>>> import numpy as np
>>> from numpy import linalg as LA
>>> np.set_printoptions(precision=3, suppress=True, linewidth=200, floatmode="fixed")
>>> tidy = lambda a: np.round(a, 3) + 0
>>> K = 0.2 ** np.abs(np.subtract.outer(np.arange(4), np.arange(4)))
>>> print(tidy(K))
[[1.000 0.200 0.040 0.008]
 [0.200 1.000 0.200 0.040]
 [0.040 0.200 1.000 0.200]
 [0.008 0.040 0.200 1.000]]
>>> # symmetric, so the eigenvalues are real
>>> print(np.einsum("ii->", K))
4.0
>>> print(tidy(np.poly(K)))
[ 1.000 -4.000  5.877 -3.760  0.885]
>>> print(tidy(LA.det(K[::-1])))
0.885
>>> print(tidy(LA.det(2 * K)), tidy(LA.det(K)))
14.156 0.885
>>> print(tidy(LA.eigvals(K).sum().real))
4.0
>>> w, V = LA.eigh(K)
>>> print(tidy(V @ np.diag(w) @ V.T))
[[1.000 0.200 0.040 0.008]
 [0.200 1.000 0.200 0.040]
 [0.040 0.200 1.000 0.200]
 [0.008 0.040 0.200 1.000]]
>>> print(tidy(LA.eigvalsh(K @ K)))
[0.503 0.715 1.172 1.856]
>>> print(tidy(V.T @ K @ V))
[[0.709 0.000 0.000 0.000]
 [0.000 0.846 0.000 0.000]
 [0.000 0.000 1.083 0.000]
 [0.000 0.000 0.000 1.362]]
>>> print(tidy(np.abs(V[:, -1])))
[0.396 0.586 0.586 0.396]
>>> print(tidy(LA.svd(K, compute_uv=False)))
[1.362 1.083 0.846 0.709]
>>> print(tidy(V.T @ V))
[[1.000 0.000 0.000 0.000]
 [0.000 1.000 0.000 0.000]
 [0.000 0.000 1.000 0.000]
 [0.000 0.000 0.000 1.000]]
>>> print(tidy(w.sum()), np.trace(K))
4.0 4.0
>>> print(np.abs(V[:, -1]).round(6).argmax())
1
>>> print(tidy(LA.eigvalsh(K + -3 * np.eye(4))))
[-2.291 -2.154 -1.917 -1.638]
>>> print(np.unique(w.round(6) + 0, return_counts=True)[1])
[1 1 1 1]
>>> print((w > 1e-8).sum(), (w < -1e-8).sum())
4 0
>>> print(tidy(w))
[0.709 0.846 1.083 1.362]
>>> J = np.load("a.npy")
>>> print(tidy(J))
[[-0.490  0.369  0.034 -0.469  0.211  0.110  0.332 -0.486]
 [ 0.000 -0.085  0.129 -0.305  0.145  0.833 -0.278  0.300]
 [-0.490 -0.566 -0.075 -0.042 -0.554  0.105  0.320  0.102]
 [ 0.294 -0.499 -0.482 -0.282  0.502 -0.056  0.312 -0.018]
 [ 0.196  0.357 -0.725 -0.206 -0.481  0.131 -0.126 -0.045]
 [-0.490  0.000 -0.200 -0.292  0.200 -0.425 -0.485  0.422]
 [-0.392  0.051 -0.423  0.689  0.315  0.286 -0.039 -0.085]
 [ 0.000  0.397 -0.010  0.052  0.066  0.001  0.600  0.690]]
>>> blk = np.stack([J, 4 * J, J[::-1]])
>>> print(blk.shape)
(3, 8, 8)
>>> print(tidy(LA.det(blk)))
[    -1.000 -65536.000     -1.000]
>>> w, V = LA.eigh(K)
>>> vec = np.array([3, 0, 3, 1])
>>> print((np.sign(V[:, -1].round(6)) == np.sign(V[0, -1].round(6))).astype(int))
[1 1 1 1]
>>> print(np.abs(K).sum(axis=1).max(), tidy(np.abs(w).max()))
1.44 1.362
>>> print(tidy(V * np.maximum(w, 0) @ V.T))
[[1.000 0.200 0.040 0.008]
 [0.200 1.000 0.200 0.040]
 [0.040 0.200 1.000 0.200]
 [0.008 0.040 0.200 1.000]]
>>> print(tidy(V * np.abs(w) @ V.T))
[[1.000 0.200 0.040 0.008]
 [0.200 1.000 0.200 0.040]
 [0.040 0.200 1.000 0.200]
 [0.008 0.040 0.200 1.000]]
